$ ipython --no-banner

In [1]: import numpy as np

In [2]: import numpy.linalg as la

In [3]: np.set_printoptions(precision=1, suppress=True, linewidth=120, sign=" ")

In [4]: tidy = lambda a: np.round(a, 1) + 0

In [5]: f = np.array([9, 3, 3, -4, -8, 3]) + 0.5

In [6]: E = np.eye(6) - 2 * np.outer(f, f) / (f @ f)

In [7]: tidy(E)
Out[7]: 
array([[ 0.1, -0.3, -0.3,  0.3,  0.7, -0.3],
       [-0.3,  0.9, -0.1,  0.1,  0.3, -0.1],
       [-0.3, -0.1,  0.9,  0.1,  0.3, -0.1],
       [ 0.3,  0.1,  0.1,  0.9, -0.3,  0.1],
       [ 0.7,  0.3,  0.3, -0.3,  0.4,  0.3],
       [-0.3, -0.1, -0.1,  0.1,  0.3,  0.9]])

In [8]: # symmetric, so the eigenvalues are real

In [9]: rng = np.random.default_rng(92)

In [10]: lab = rng.permutation(6)

In [11]: lab
Out[11]: array([ 4,  2,  5,  0,  3,  1])

In [12]: out = E[lab][:, lab]

In [13]: np.trace(out)
Out[13]: np.float64(4.0)

In [14]: np.allclose(out, E)
Out[14]: False

In [15]: tidy(la.det(out)), tidy(la.det(E[lab]))
Out[15]: (np.float64(-1.0), np.float64(-1.0))

In [16]: tidy(out)
Out[16]: 
array([[ 0.4,  0.3,  0.3,  0.7, -0.3,  0.3],
       [ 0.3,  0.9, -0.1, -0.3,  0.1, -0.1],
       [ 0.3, -0.1,  0.9, -0.3,  0.1, -0.1],
       [ 0.7, -0.3, -0.3,  0.1,  0.3, -0.3],
       [-0.3,  0.1,  0.1,  0.3,  0.9,  0.1],
       [ 0.3, -0.1, -0.1, -0.3,  0.1,  0.9]])

In [17]: tidy(out[:, 4] @ out[:, 3])
Out[17]: np.float64(0.0)

In [18]: tidy(la.svd(out, compute_uv=False))
Out[18]: array([ 1.,  1.,  1.,  1.,  1.,  1.])

In [19]: X = np.array([[3.0, 1.0, 0.0, 0.0, 0.0, 0.0, 0.0, 0.0],
    ...:     [0.0, 3.0, 1.0, 0.0, 0.0, 0.0, 0.0, 0.0],
    ...:     [0.0, 0.0, 3.0, 1.0, 0.0, 0.0, 0.0, 0.0],
    ...:     [0.0, 0.0, 0.0, 3.0, 1.0, 0.0, 0.0, 0.0],
    ...:     [0.0, 0.0, 0.0, 0.0, 3.0, 1.0, 0.0, 0.0],
    ...:     [0.0, 0.0, 0.0, 0.0, 0.0, 3.0, 1.0, 0.0],
    ...:     [0.0, 0.0, 0.0, 0.0, 0.0, 0.0, 3.0, 1.0],
    ...:     [0.0, 0.0, 0.0, 0.0, 0.0, 0.0, 0.0, 3.0]])

In [20]: X
Out[20]: 
array([[ 3.,  1.,  0.,  0.,  0.,  0.,  0.,  0.],
       [ 0.,  3.,  1.,  0.,  0.,  0.,  0.,  0.],
       [ 0.,  0.,  3.,  1.,  0.,  0.,  0.,  0.],
       [ 0.,  0.,  0.,  3.,  1.,  0.,  0.,  0.],
       [ 0.,  0.,  0.,  0.,  3.,  1.,  0.,  0.],
       [ 0.,  0.,  0.,  0.,  0.,  3.,  1.,  0.],
       [ 0.,  0.,  0.,  0.,  0.,  0.,  3.,  1.],
       [ 0.,  0.,  0.,  0.,  0.,  0.,  0.,  3.]])

In [21]: # triangular: eigenvalues sit on the diagonal

In [22]: np.abs(X).max()
Out[22]: np.float64(3.0)

In [23]: X.sum(axis=1)
Out[23]: array([ 4.,  4.,  4.,  4.,  4.,  4.,  4.,  3.])

In [24]: print(np.diff(X, axis=0))
[[-3.  2.  1.  0.  0.  0.  0.  0.]
 [ 0. -3.  2.  1.  0.  0.  0.  0.]
 [ 0.  0. -3.  2.  1.  0.  0.  0.]
 [ 0.  0.  0. -3.  2.  1.  0.  0.]
 [ 0.  0.  0.  0. -3.  2.  1.  0.]
 [ 0.  0.  0.  0.  0. -3.  2.  1.]
 [ 0.  0.  0.  0.  0.  0. -3.  2.]]

In [25]: la.matrix_rank(X)
Out[25]: np.int64(8)
